% ipython --no-banner

In [1]: import numpy as np

In [2]: np.set_printoptions(suppress=True, linewidth=120)

In [3]: rd = lambda a: np.round(a, 1) + 0

In [4]: m1 = np.load("x.npy")

In [5]: m1
Out[5]: 
array([[0, 0, 0, 0, 1, 0],
       [0, 0, 1, 0, 0, 0],
       [0, 1, 0, 0, 0, 0],
       [1, 0, 0, 0, 0, 0],
       [0, 0, 0, 0, 0, 1],
       [0, 0, 0, 1, 0, 0]])

In [6]: rd(np.linalg.norm(m1, 1)), rd(np.linalg.norm(m1, np.inf))
Out[6]: (np.float64(1.0), np.float64(1.0))

In [7]: rd(np.linalg.norm(m1) ** 2 / np.linalg.norm(m1, 2) ** 2)
Out[7]: np.float64(6.0)

In [8]: r0 = np.array([-2, 3])

In [9]: np.polyval(r0, m1[5])
Out[9]: array([3, 3, 3, 1, 3, 3])

In [10]: m1.sum(axis=1)
Out[10]: array([1, 1, 1, 1, 1, 1])

In [11]: np.linalg.matrix_power(m1, 2)
Out[11]: 
array([[0, 0, 0, 0, 0, 1],
       [0, 1, 0, 0, 0, 0],
       [0, 0, 1, 0, 0, 0],
       [0, 0, 0, 0, 1, 0],
       [0, 0, 0, 1, 0, 0],
       [1, 0, 0, 0, 0, 0]])

In [12]: pr = np.eye(6)[4]

In [13]: for _ in range(4):
    ...:     pr = pr @ m1
    ...:     print(pr.round(1))
    ...: 
[0. 0. 0. 0. 0. 1.]
[0. 0. 0. 1. 0. 0.]
[1. 0. 0. 0. 0. 0.]
[0. 0. 0. 0. 1. 0.]

In [14]: m1 @ m1.T
Out[14]: 
array([[1, 0, 0, 0, 0, 0],
       [0, 1, 0, 0, 0, 0],
       [0, 0, 1, 0, 0, 0],
       [0, 0, 0, 1, 0, 0],
       [0, 0, 0, 0, 1, 0],
       [0, 0, 0, 0, 0, 1]])

In [15]: m1.T @ m1
Out[15]: 
array([[1, 0, 0, 0, 0, 0],
       [0, 1, 0, 0, 0, 0],
       [0, 0, 1, 0, 0, 0],
       [0, 0, 0, 1, 0, 0],
       [0, 0, 0, 0, 1, 0],
       [0, 0, 0, 0, 0, 1]])

In [16]: rd(np.linalg.norm(m1, axis=0))
Out[16]: array([1., 1., 1., 1., 1., 1.])

In [17]: J = np.array([[1.3, 0.0, 1.1, 10.0, -0.7, -0.7],
    ...:     [-0.5, 1.1, 1.7, -4.0, -0.4, -0.8]])

In [18]: # column 3 is much longer than the rest

In [19]: M2 = np.array([[-5, -9, 8],
    ...:     [0, -4, -3],
    ...:     [7, -7, 4],
    ...:     [5, 8, -2],
    ...:     [2, 0, 1],
    ...:     [-1, 6, 3]])

In [20]: rd(M2.T @ J.T)
Out[20]: 
array([[ 50.5,  -5.6],
       [ 56.4, -48.6],
       [ -8. ,   4.7]])

In [21]: rd(np.einsum("ik,kj->ij", J, M2))
Out[21]: 
array([[ 50.5,  56.4,  -8. ],
       [ -5.6, -48.6,   4.7]])

In [22]: M2 @ J
ValueError: matmul: Input operand 1 has a mismatch in its core dimension 0, with gufunc signature (n?,k),(k,m?)->(n?,m?) (size 2 is different from 3)


In [23]: np.linalg.matrix_rank(J @ M2)
Out[23]: np.int64(2)

In [24]: rd(np.einsum("ij,ij->i", J, J))
Out[24]: array([103.9,  21.2])

In [25]: np.einsum("ij,ij->", J, M2)
ValueError: operands could not be broadcast together with remapped shapes [original->remapped]: (2,6)->(2,6) (6,3)->(6,3) 


In [26]: M2 = np.array([[-2, -1, 3, 3],
    ...:     [-3, -1, -2, 3],
    ...:     [-3, -3, 0, -2],
    ...:     [3, 0, 3, -2],
    ...:     [1, 3, 1, -1],
    ...:     [-1, 3, -3, -1],
    ...:     [1, 1, 3, 3]])

In [27]: M = M2.T @ M2

In [28]: M
Out[28]: 
array([[ 34,  15,  16, -12],
       [ 15,  30,  -4,  -3],
       [ 16,  -4,  41,   8],
       [-12,  -3,   8,  37]])

In [29]: L = np.linalg.cholesky(M)

In [30]: rd(L @ L.T)
Out[30]: 
array([[ 34.,  15.,  16., -12.],
       [ 15.,  30.,  -4.,  -3.],
       [ 16.,  -4.,  41.,   8.],
       [-12.,  -3.,   8.,  37.]])

In [31]: rd(np.diag(L) ** 2)
Out[31]: array([34. , 23.4, 28.2, 24.9])

In [32]: rd(np.prod(np.diag(L)) ** 2), rd(np.linalg.det(M))
Out[32]: (np.float64(558005.0), np.float64(558005.0))

In [33]: np.linalg.eigvalsh(M).min() > 0
Out[33]: np.True_

In [34]: K = np.loadtxt("dump.csv", delimiter=",")

In [35]: K
Out[35]: 
array([[-26.1,   5. ,  13.3,   9.3,   4.2,  -3.7],
       [-24.3,  16.6,  15.8,  38.2, -13.2,  19.2],
       [ -5.4, -25.4,   2.4, -22.1,   5.5,  20.6],
       [ 12. ,  10.4,   0.1, -18.9, -10.5,   6.4],
       [  6.4,   7.9, -13.8, -27.1,   5.6,   7.3],
       [ 19.8, -16. ,   1.8,  34.6,  -8.9,  24.2],
       [  4.5,  16.2,  20.6,  -0.5,  19.2,   2.4],
       [  1.8,  -1.4,  21.2,  -9.9,  11.6,   2.7],
       [ -6.6, -16.1,  16.1,  30.2,  11.5,  -0.1],
       [ -2.1,   6.2,  -5.4,  15.8, -11.8, -16.2],
       [ -6.1,   6.9,  -2.5,   1.8,   8.9, -21.6],
       [ 37.3,   3.5, -21.9,  -8.8,  -3.7, -19.8],
       [-15. ,  22.7, -16.7,  11.3,   9.8,  -8.5],
       [-11.3, -14.4,  -5.9,  10.1,   5. ,  -2.2],
       [  2. ,  35.1,  23. ,  21.3, -15. , -14.9],
       [ 27.3,   5.9,  21.6, -18. , -10.8,   2.4],
       [  7.9,  -4.1,  -2.8,  13.1,  11.9,   1.9],
       [ 19.9,   1.8,  32.5, -25.9,  20.2,  21.9],
       [ 20.8, -20.5,   0.6,  -3.5, -17.4,   1.2],
       [ -5. ,  18.9,  24.9, -41.3,   1.7,   5.5],
       [ -2.1,  -1.7,  47.5,   0.2,  -2. ,   1. ],
       [  3.4,  -6. ,  -5.2, -55.3,  11.2,   6.6],
       [-13.5,  14.4,  -3.3,  15.6,   8.9,   5.7],
       [  8.4,  22.7,  15.2,   8.1,   5.3,  -1.4],
       [-18.6,  15.1,  -9.5,  -0.6,  -7. ,   2.7],
       [ -7.2,  -4.5, -22. , -37.7,  16.1,  10.3],
       [-23.4, -15.8,  -8.9,  -6.4,   8.4,   8.4],
       [ -7.6,  -5.4,   6.3,  -5.5, -15.1, -16.1],
       [-11.1, -15.3,  16.8, -18.2, -13.5, -17.9],
       [ -9.5,  -6. , -12.8,  12.3, -12.7, -16.7]])

In [36]: r0 = np.array([1, -2])

In [37]: rd(np.cross(K[27, :3], K[15, :3]))
Out[37]: array([-153.8,  336.2,  102.6])

In [38]: D = np.linalg.norm(K[:, None] - K[None], axis=-1)

In [39]: np.flatnonzero(D[14] < D.mean() / 2)
Out[39]: array([14])

In [40]: (D + 1e9 * np.eye(30)).round(6).argmin(axis=1)
Out[40]: 
array([22, 22, 26,  4,  3, 16, 23,  6, 13, 29,  9,  3, 22, 26, 23,  3, 13,  7,  3,  7,  7, 25, 12,  6, 22,  4, 13, 28,
       27,  9])

In [41]: w1 = np.array([[1, 3], [2, 1], [3, 1], [0, 2], [1, 2], [1, 0]])

In [42]: b = np.array([3, 0])

In [43]: H = np.maximum(K @ w1 + b, 0)

In [44]: rd((H > 0).mean(axis=0))
Out[44]: array([0.5, 0.6])

In [45]: np.linalg.matrix_rank(H)
Out[45]: np.int64(2)

In [46]: W2 = np.array([[1, 1], [3, 2]])

In [47]: w1 @ W2
Out[47]: 
array([[10,  7],
       [ 5,  4],
       [ 6,  5],
       [ 6,  4],
       [ 7,  5],
       [ 1,  1]])

In [48]: z = K[:, 5] > np.median(K[:, 5])

In [49]: r0 = K[z].mean(axis=0) - K[~z].mean(axis=0)

In [50]: rd((((K - K.mean(axis=0)) @ r0 > 0) == z).mean())
Out[50]: np.float64(0.9)

In [51]: z.astype(int)
Out[51]: array([0, 1, 1, 1, 1, 1, 1, 1, 0, 0, 0, 0, 0, 0, 0, 1, 0, 1, 0, 1, 0, 1, 1, 0, 1, 1, 1, 0, 0, 0])

In [52]: rd(r0)
Out[52]: array([  1.3,   1.3,   0.5, -18.2,   6.2,  18.8])

In [53]: cen = K - K.mean(axis=0)

In [54]: V = np.linalg.svd(cen)[2][:5]

In [55]: M2 = cen - cen @ V.T @ V

In [56]: rd(np.linalg.norm(M2) / np.linalg.norm(cen))
Out[56]: np.float64(0.2)

In [57]: rd(np.cov(cen @ V.T, rowvar=False))
Out[57]: 
array([[539.6,   0. ,   0. ,   0. ,   0. ],
       [  0. , 304.4,   0. ,   0. ,   0. ],
       [  0. ,   0. , 225.1,   0. ,   0. ],
       [  0. ,   0. ,   0. , 219.2,   0. ],
       [  0. ,   0. ,   0. ,   0. , 147.1]])

In [58]: np.linalg.norm(M2, axis=1).round(6).argmax()
Out[58]: np.int64(1)

In [59]: arr = np.load("a.npy")

In [60]: rd(arr)
Out[60]: 
array([[-0.4, -0.2,  0.8],
       [-0.5, -0.6, -0.5],
       [ 0. ,  0.5, -0.3],
       [-0.8,  0.5,  0. ]])

In [61]: # columns are unit length and at right angles

In [62]: vals, V = np.linalg.eigvalsh(M)
ValueError: too many values to unpack (expected 2)


In [63]: vals, V = np.linalg.eigh(M)

In [64]: rd(np.linalg.svd(M, compute_uv=False))
Out[64]: array([57.1, 48.5, 29.6,  6.8])

In [65]: rd(V.T @ V)
Out[65]: 
array([[1., 0., 0., 0.],
       [0., 1., 0., 0.],
       [0., 0., 1., 0.],
       [0., 0., 0., 1.]])

In [66]: rd(np.linalg.eigvalsh(M @ M))
Out[66]: array([  46.3,  876.1, 2353.9, 3257.6])

In [67]: vals.sum(), np.trace(M)
Out[67]: (np.float64(142.0), np.int64(142))

In [68]: np.abs(V[:, -1]).round(6).argmax()
Out[68]: np.int64(0)

In [69]: rd(vals)
Out[69]: array([ 6.8, 29.6, 48.5, 57.1])

In [70]: rd(np.linalg.eigvalsh(M + 2 * np.eye(4)))
Out[70]: array([ 8.8, 31.6, 50.5, 59.1])

In [71]: np.unique(vals.round(6) + 0, return_counts=True)[1]
Out[71]: array([1, 1, 1, 1])

In [72]: rd(V.T @ M @ V)
Out[72]: 
array([[ 6.8,  0. ,  0. ,  0. ],
       [ 0. , 29.6,  0. ,  0. ],
       [ 0. ,  0. , 48.5,  0. ],
       [ 0. ,  0. ,  0. , 57.1]])

In [73]: W0 = np.load("block14.npy")

In [74]: W0
Out[74]: 
array([[ 4,  4,  4,  4,  4,  4],
       [ 4,  8,  8,  8,  8,  8],
       [ 4,  8, 12, 12, 12, 12],
       [ 4,  8, 12, 16, 16, 16],
       [ 4,  8, 12, 16, 20, 20],
       [ 4,  8, 12, 16, 20, 24]])

In [75]: # equal to its transpose

In [76]: Q, V = np.linalg.qr(W0[:, :1])[0], np.linalg.qr(W0[:, 1:])[0]

In [77]: sig = np.linalg.svd(Q.T @ V, compute_uv=False)

In [78]: rd(np.linalg.norm(Q @ Q.T - V @ V.T, 2))
Out[78]: np.float64(1.0)

In [79]: rd(np.degrees(np.arccos(sig.clip(0, 1))))
Out[79]: array([10.5])

In [80]: (sig > 0.9).sum()
Out[80]: np.int64(1)

In [81]: rd(sig)
Out[81]: array([1.])

In [82]: vals, V = np.linalg.eigvalsh(W0)
ValueError: too many values to unpack (expected 2)


In [83]: vals, V = np.linalg.eigh(W0)

In [84]: rd(np.linalg.svd(W0, compute_uv=False))
Out[84]: array([68.8,  8. ,  3.1,  1.8,  1.3,  1.1])

In [85]: rd(np.abs(V[:, -1]))
Out[85]: array([0.1, 0.3, 0.4, 0.5, 0.5, 0.6])

In [86]: (vals > 1e-8).sum(), (vals < -1e-8).sum()
Out[86]: (np.int64(6), np.int64(0))

In [87]: vals.sum(), np.trace(W0)
Out[87]: (np.float64(84.0), np.int64(84))

In [88]: np.abs(V[:, -1]).round(6).argmax()
Out[88]: np.int64(5)

In [89]: rd(V.T @ V)
Out[89]: 
array([[1., 0., 0., 0., 0., 0.],
       [0., 1., 0., 0., 0., 0.],
       [0., 0., 1., 0., 0., 0.],
       [0., 0., 0., 1., 0., 0.],
       [0., 0., 0., 0., 1., 0.],
       [0., 0., 0., 0., 0., 1.]])

In [90]: rng = np.random.default_rng(68)

In [91]: z = rng.permutation(3)

In [92]: M2 = arr[:, z] * rng.choice([-1, 1], 3)

In [93]: rd(M2)
Out[93]: 
array([[-0.2,  0.4,  0.8],
       [-0.6,  0.5, -0.5],
       [ 0.5,  0. , -0.3],
       [ 0.5,  0.8,  0. ]])

In [94]: Uu, _, VT = np.linalg.svd(arr.T @ M2)

In [95]: rd(Uu @ VT)
Out[95]: 
array([[ 0., -1.,  0.],
       [ 1.,  0.,  0.],
       [ 0.,  0.,  1.]])

In [96]: rd(np.linalg.lstsq(arr, M2)[0])
Out[96]: 
array([[ 0., -1.,  0.],
       [ 1.,  0.,  0.],
       [ 0.,  0.,  1.]])

In [97]: F = np.array([[0, 2, -1, 1, -1, -2, 1],
    ...:     [0, 0, -1, 1, -1, 1, -1],
    ...:     [0, 0, 0, -1, -1, 1, 2],
    ...:     [0, 0, 0, 0, -1, 1, 1],
    ...:     [0, 0, 0, 0, 0, -2, 2],
    ...:     [0, 0, 0, 0, 0, 0, 1],
    ...:     [0, 0, 0, 0, 0, 0, 0]])

In [98]: # null space of dimension 1

In [99]: z = rng.permutation(6)

In [100]: z
Out[100]: array([0, 1, 2, 5, 4, 3])

In [101]: M2 = m1[z][:, z]

In [102]: np.allclose(M2, m1)
Out[102]: False

In [103]: A = np.loadtxt("layer18.csv", delimiter=",")

In [104]: A
Out[104]: 
array([[ 4.,  4.,  5.,  4.,  4.,  2.,  3.],
       [ 1.,  1.,  2.,  1.,  1., -1.,  0.],
       [ 3.,  3.,  4.,  3.,  3.,  1.,  2.]])

In [105]: # rank 2

In [106]: Uu, sig, VT = np.linalg.svd(A)

In [107]: np.argmax(sig[:-1] / (sig[1:] + 1e-6)) + 1
Out[107]: np.int64(2)

In [108]: M2 = Uu[:, :2] @ np.diag(sig[:2]) @ VT[:2]

In [109]: rd(np.linalg.norm(A - M2) / np.linalg.norm(A))
Out[109]: np.float64(0.0)

In [110]: rd(np.linalg.norm(A - M2, 2)), rd(sig[2])
Out[110]: (np.float64(0.0), np.float64(0.0))

In [111]: np.linalg.matrix_rank(M2)
Out[111]: np.int64(2)

In [112]: rd(M2)
Out[112]: 
array([[ 4.,  4.,  5.,  4.,  4.,  2.,  3.],
       [ 1.,  1.,  2.,  1.,  1., -1.,  0.],
       [ 3.,  3.,  4.,  3.,  3.,  1.,  2.]])

In [113]: np.allclose(A[:-1].T @ np.linalg.lstsq(A[:-1].T, A[-1])[0], A[-1])
Out[113]: True

In [114]: rd(A @ np.linalg.pinv(A) @ A)
Out[114]: 
array([[ 4.,  4.,  5.,  4.,  4.,  2.,  3.],
       [ 1.,  1.,  2.,  1.,  1., -1.,  0.],
       [ 3.,  3.,  4.,  3.,  3.,  1.,  2.]])
